% ipython --no-banner

In [1]: import numpy as np

In [2]: from numpy import linalg as LA

In [3]: np.set_printoptions(precision=2, suppress=True, linewidth=200)

In [4]: m1 = np.load("dump.npy")

In [5]: m1
Out[5]: 
array([[ 0.15, -0.22,  0.05, -0.09, -0.26,  0.05],
       [-0.22,  0.33, -0.05,  0.18,  0.35, -0.13],
       [ 0.05, -0.05,  0.05,  0.09, -0.15, -0.12],
       [-0.09,  0.18,  0.09,  0.4 , -0.07, -0.43],
       [-0.26,  0.35, -0.15, -0.07,  0.58,  0.17],
       [ 0.05, -0.13, -0.12, -0.43,  0.17,  0.49]])

In [6]: ev, vecs = LA.eigh(m1)

In [7]: round(float(ev.sum()), 2), np.round(np.trace(m1), 2)
Out[7]: (2.0, np.float64(2.0))

In [8]: np.round(vecs.T @ m1 @ vecs, 2) + 0
Out[8]: 
array([[0., 0., 0., 0., 0., 0.],
       [0., 0., 0., 0., 0., 0.],
       [0., 0., 0., 0., 0., 0.],
       [0., 0., 0., 0., 0., 0.],
       [0., 0., 0., 0., 1., 0.],
       [0., 0., 0., 0., 0., 1.]])

In [9]: vec = np.array([1, 5, 2, 4, 1, 4])

In [10]: m1 @ m1 @ vec
Out[10]: array([-1.27,  1.85, -0.36,  0.75,  2.16, -0.45])

In [11]: m1 @ vec
Out[11]: array([-1.27,  1.85, -0.36,  0.75,  2.16, -0.45])

In [12]: round((vec - m1 @ vec) @ (m1 @ vec), 2)
Out[12]: np.float64(0.0)

In [13]: LA.lstsq(m1[:-1].T, m1[-1])[2]
Out[13]: np.int32(2)

In [14]: np.unique(m1.round(6), axis=0).shape
Out[14]: (6, 6)

In [15]: np.abs(np.diag(LA.qr(m1)[1])) > 1e-9
Out[15]: array([ True,  True, False, False, False, False])

In [16]: np.round(np.trace(LA.pinv(m1) @ m1), 2)
Out[16]: np.float64(2.0)

In [17]: np.allclose(m1[:-1].T @ LA.lstsq(m1[:-1].T, m1[-1])[0], m1[-1])
Out[17]: True

In [18]: m1 @ LA.pinv(m1) @ m1
Out[18]: 
array([[ 0.15, -0.22,  0.05, -0.09, -0.26,  0.05],
       [-0.22,  0.33, -0.05,  0.18,  0.35, -0.13],
       [ 0.05, -0.05,  0.05,  0.09, -0.15, -0.12],
       [-0.09,  0.18,  0.09,  0.4 , -0.07, -0.43],
       [-0.26,  0.35, -0.15, -0.07,  0.58,  0.17],
       [ 0.05, -0.13, -0.12, -0.43,  0.17,  0.49]])

In [19]: rk = LA.matrix_rank(m1)

In [20]: rk
Out[20]: np.int64(2)

In [21]: N = LA.svd(m1)[2][rk:].T

In [22]: N.shape
Out[22]: (6, 4)

In [23]: N @ N.T
Out[23]: 
array([[ 0.85,  0.22, -0.05,  0.09,  0.26, -0.05],
       [ 0.22,  0.67,  0.05, -0.18, -0.35,  0.13],
       [-0.05,  0.05,  0.95, -0.09,  0.15,  0.12],
       [ 0.09, -0.18, -0.09,  0.6 ,  0.07,  0.43],
       [ 0.26, -0.35,  0.15,  0.07,  0.42, -0.17],
       [-0.05,  0.13,  0.12,  0.43, -0.17,  0.51]])

In [24]: [int(LA.matrix_rank(np.delete(m1, i, axis=0))) for i in range(6)]
Out[24]: [2, 2, 2, 2, 2, 2]
